$ python -q
>>> import numpy as np
>>> import numpy.linalg as la
>>> np.set_printoptions(suppress=True, linewidth=200)
>>> arr = np.loadtxt("case14.csv", delimiter=",")
>>> arr
array([[ 0.09, -3.94, -1.35, -1.11, -4.07,  0.82],
       [-1.52, -1.72,  0.28, -1.51, -0.2 , -0.16],
       [ 0.71,  1.84,  3.75,  3.64, -1.29,  0.38],
       [-0.19,  1.26,  5.3 , -1.09,  2.5 ,  0.48],
       [-0.3 ,  1.45, -1.09,  1.12, -2.93, -1.01],
       [-0.69,  3.07,  1.41, -0.96, 11.09,  0.68],
       [ 0.44, -1.02, -7.51, -0.33, -5.76, -0.54],
       [-1.66,  1.63,  0.37, -1.41,  1.92,  1.3 ],
       [-0.79,  1.24, -2.54,  3.33,  3.93,  1.95],
       [ 0.55, -2.41, -1.38, -1.5 ,  7.06,  0.18],
       [ 1.13, -1.85,  0.05, -0.82, -2.52, -1.33],
       [-0.27,  2.9 ,  4.2 , -1.62,  5.78, -1.06],
       [-2.06, -1.29, -0.03,  0.41,  3.38,  0.73]])
>>> x0 = np.array([3, 5, 0, 0, 2, 1])
>>> y = arr @ x0
>>> np.round(la.pinv(arr) @ arr, 2) + 0
array([[1., 0., 0., 0., 0., 0.],
       [0., 1., 0., 0., 0., 0.],
       [0., 0., 1., 0., 0., 0.],
       [0., 0., 0., 1., 0., 0.],
       [0., 0., 0., 0., 1., 0.],
       [0., 0., 0., 0., 0., 1.]])
>>> np.round(la.lstsq(arr, y)[0], 2) + 0
array([3., 5., 0., 0., 2., 1.])
>>> rng = np.random.default_rng(255115)
>>> y = y + 0.1 * rng.normal(size=13)
>>> y.round(2)
array([-26.6 , -13.73,   9.29,  11.18,  -0.52,  36.29, -15.9 ,   8.34,  13.62,   3.8 , -12.18,  24.15,  -5.06])
>>> beta, *_ = la.lstsq(arr, y)
>>> beta.round()
array([3., 5., 0., 0., 2., 1.])
>>> [round(float(la.norm(la.solve(arr.T @ arr + lam * np.eye(6), arr.T @ y))), 2) for lam in (0, 1, 10, 100)]
[6.24, 5.84, 4.57, 2.56]
>>> round(la.norm(y - arr @ beta), 2)
np.float64(0.27)
>>> beta.round(2)
array([2.99, 4.99, 0.01, 0.01, 2.  , 1.02])
>>> np.round(arr.T @ (y - arr @ beta), 2) + 0
array([0., 0., 0., 0., 0., 0.])
>>> data = np.load("test17.npy")
>>> data
array([[ 0,  0,  0,  0],
       [ 3,  2, -1,  3],
       [ 0,  0,  0,  0],
       [-3,  3, -5,  2],
       [-3,  3, -5,  2],
       [-3,  3, -2,  3],
       [ 0,  0, -3,  0],
       [ 0,  0,  0,  0],
       [ 0,  0, -3,  0],
       [ 0,  0, -3,  0],
       [ 3,  2, -4,  3],
       [-3,  3, -2,  3],
       [ 0,  5, -3,  5],
       [ 3,  2, -1,  3],
       [ 3,  2, -1,  3],
       [-3,  3, -5,  2],
       [ 0,  0, -3,  0]])
>>> theta = np.radians(180)
>>> R = np.eye(4)
>>> R[0, 0] = R[1, 1] = np.cos(theta)
>>> R[0, 1], R[1, 0] = -np.sin(theta), np.sin(theta)
>>> R.round(2) + 0
array([[-1.,  0.,  0.,  0.],
       [ 0., -1.,  0.,  0.],
       [ 0.,  0.,  1.,  0.],
       [ 0.,  0.,  0.,  1.]])
>>> out = data @ R.T
>>> round(la.det(R), 2), np.trace(R)
(np.float64(1.0), np.float64(0.0))
>>> np.abs(out - data).max(axis=0)
array([ 6., 10.,  0.,  0.])
>>> out.round(2) + 0
array([[ 0.,  0.,  0.,  0.],
       [-3., -2., -1.,  3.],
       [ 0.,  0.,  0.,  0.],
       [ 3., -3., -5.,  2.],
       [ 3., -3., -5.,  2.],
       [ 3., -3., -2.,  3.],
       [ 0.,  0., -3.,  0.],
       [ 0.,  0.,  0.,  0.],
       [ 0.,  0., -3.,  0.],
       [ 0.,  0., -3.,  0.],
       [-3., -2., -4.,  3.],
       [ 3., -3., -2.,  3.],
       [ 0., -5., -3.,  5.],
       [-3., -2., -1.,  3.],
       [-3., -2., -1.,  3.],
       [ 3., -3., -5.,  2.],
       [ 0.,  0., -3.,  0.]])
>>> Xs = data - data.mean(axis=0)
>>> V = la.svd(Xs)[2][:3]
>>> out = Xs - Xs @ V.T @ V
>>> np.round(np.cov(Xs @ V.T, rowvar=False), 2) + 0
array([[6.8 , 0.  , 0.  ],
       [0.  , 4.55, 0.  ],
       [0.  , 0.  , 1.75]])
>>> la.norm(out, axis=1).round(6).argmax()
np.int64(5)
